% ipython --no-banner

In [1]: import numpy as np

In [2]: np.set_printoptions(precision=3, suppress=True, linewidth=140)

In [3]: cent = np.sign(np.array([[2, 3, 2, 2], [0, 1, 3, 2], [2, 3, 0, 3], [0, 1, 1, 1]]))

In [4]: other = (np.tril(cent, -1) + np.eye(4)) @ (np.triu(cent, 1) + np.eye(4))

In [5]: w = np.array([-2, 4, 4, 3])

In [6]: mat = np.rint(other * w @ np.linalg.inv(other)) + 0

In [7]: mat
Out[7]: 
array([[-3.,  6.,  1., -1.],
       [-1.,  4.,  1., -1.],
       [-9.,  6.,  7., -3.],
       [-3.,  0.,  3.,  1.]])

In [8]: r0 = np.array([-8, -4, -3, 9])

In [9]: other = mat + np.outer(r0, np.eye(4)[2])

In [10]: np.round(np.linalg.det(other) / np.linalg.det(mat), 3), np.round(1 + np.linalg.solve(mat, r0)[2], 3)
Out[10]: (np.float64(4.25), np.float64(4.25))

In [11]: other
Out[11]: 
array([[-3.,  6., -7., -1.],
       [-1.,  4., -3., -1.],
       [-9.,  6.,  4., -3.],
       [-3.,  0., 12.,  1.]])

In [12]: cent = 5 * np.array([[-1.9, 0.6, -0.9], [-1.0, 0.6, -1.0]])

In [13]: rng = np.random.default_rng(75433)

In [14]: labels = rng.integers(0, 2, 17)

In [15]: data = cent[labels] + rng.normal(size=(17, 3))

In [16]: data
Out[16]: 
array([[ -8.191,   1.915,  -5.125],
       [-10.728,   3.038,  -3.401],
       [ -3.383,   2.231,  -6.196],
       [ -5.132,   2.485,  -5.943],
       [-12.106,   3.301,  -4.388],
       [-11.384,   3.395,  -6.382],
       [ -5.591,   3.309,  -3.657],
       [ -5.307,   4.229,  -4.555],
       [ -9.987,   2.362,  -4.153],
       [ -7.688,   1.139,  -5.467],
       [ -3.699,   4.268,  -5.918],
       [ -4.337,   1.071,  -4.926],
       [ -5.947,   2.415,  -5.165],
       [ -7.42 ,   4.032,  -3.448],
       [ -9.701,   3.07 ,  -3.376],
       [ -4.841,   2.783,  -5.172],
       [-11.53 ,   3.311,  -2.752]])

In [17]: x0 = np.array([0, -2, -1])

In [18]: y = data @ x0

In [19]: np.round(np.linalg.solve(data.T @ data, data.T @ y), 3) + 0
Out[19]: array([ 0., -2., -1.])

In [20]: y = y + 0.3 * rng.normal(size=17)

In [21]: y
Out[21]: 
array([ 1.199, -2.859,  2.183,  0.927, -2.2  , -0.386, -2.907, -3.322, -0.323,  2.83 , -2.391,  2.535,  0.535, -4.531, -3.137, -0.662,
       -3.908])

In [22]: c, *_ = np.linalg.lstsq(data, y)

In [23]: c
Out[23]: array([ 0.039, -1.883, -0.996])

In [24]: [round(float(np.linalg.norm(np.linalg.solve(data.T @ data + lam * np.eye(3), data.T @ y))), 2) for lam in (0, 1, 10, 100)]
Out[24]: [2.13, 2.01, 1.35, 0.36]

In [25]: feats = np.array([[1, -2, 4, -8],
    ...:     [1, -1, 1, -1],
    ...:     [1, 0, 0, 0],
    ...:     [1, 1, 1, 1],
    ...:     [1, 2, 4, 8]])

In [26]: feats
Out[26]: 
array([[ 1, -2,  4, -8],
       [ 1, -1,  1, -1],
       [ 1,  0,  0,  0],
       [ 1,  1,  1,  1],
       [ 1,  2,  4,  8]])

In [27]: r0 = np.array([3, 2, 3])

In [28]: np.array([np.convolve(row, r0, "same") for row in feats])
Out[28]: 
array([[ -4,  11, -22,  -4],
       [ -1,   4,  -4,   1],
       [  2,   3,   0,   0],
       [  5,   8,   8,   5],
       [  8,  19,  38,  28]])

In [29]: np.cross(feats[0, :3], feats[4, :3])
Out[29]: array([-16,   0,   4])

In [30]: np.convolve(feats[0], r0)
Out[30]: array([  3,  -4,  11, -22,  -4, -24])
